$ ipython --no-banner

In [1]: import numpy as np

In [2]: np.set_printoptions(precision=2, suppress=True, linewidth=140, floatmode="fixed")

In [3]: F = np.loadtxt("sample19.csv", delimiter=",")

In [4]: print(F)
[[ 0.00  0.00  0.00  0.00  0.00 -6.00 -3.00 -2.00  9.00]
 [ 0.00  0.00  0.00  0.00  0.00  1.00 -6.00  4.00 -3.00]
 [ 0.00  0.00  0.00  0.00  0.00  1.00 -6.00 -5.00  3.00]
 [ 0.00  0.00  0.00  0.00  0.00 -4.00  6.00  5.00 -5.00]
 [ 0.00  0.00  0.00  0.00  0.00 -7.00 -4.00  0.00  3.00]
 [-6.00  1.00  1.00 -4.00 -7.00  0.00  0.00  0.00  0.00]
 [-3.00 -6.00 -6.00  6.00 -4.00  0.00  0.00  0.00  0.00]
 [-2.00  4.00 -5.00  5.00  0.00  0.00  0.00  0.00  0.00]
 [ 9.00 -3.00  3.00 -5.00  3.00  0.00  0.00  0.00  0.00]]

In [5]: print(np.round(np.linalg.svd(F, compute_uv=False), 2) + 0)
[15.83 15.83 10.63 10.63  8.23  8.23  2.80  2.80  0.00]

In [6]: print(F.sum(axis=1))
[ -2.00  -4.00  -7.00   2.00  -8.00 -15.00 -13.00   2.00   7.00]

In [7]: print(np.count_nonzero(F))
38

In [8]: print(np.round(np.linalg.norm(F), 2))
29.63

In [9]: print(np.diff(F, axis=0))
[[  0.00   0.00   0.00   0.00   0.00   7.00  -3.00   6.00 -12.00]
 [  0.00   0.00   0.00   0.00   0.00   0.00   0.00  -9.00   6.00]
 [  0.00   0.00   0.00   0.00   0.00  -5.00  12.00  10.00  -8.00]
 [  0.00   0.00   0.00   0.00   0.00  -3.00 -10.00  -5.00   8.00]
 [ -6.00   1.00   1.00  -4.00  -7.00   7.00   4.00   0.00  -3.00]
 [  3.00  -7.00  -7.00  10.00   3.00   0.00   0.00   0.00   0.00]
 [  1.00  10.00   1.00  -1.00   4.00   0.00   0.00   0.00   0.00]
 [ 11.00  -7.00   8.00 -10.00   3.00   0.00   0.00   0.00   0.00]]

In [10]: print(np.unravel_index(np.abs(F).argmax(), F.shape))
(np.int64(0), np.int64(8))
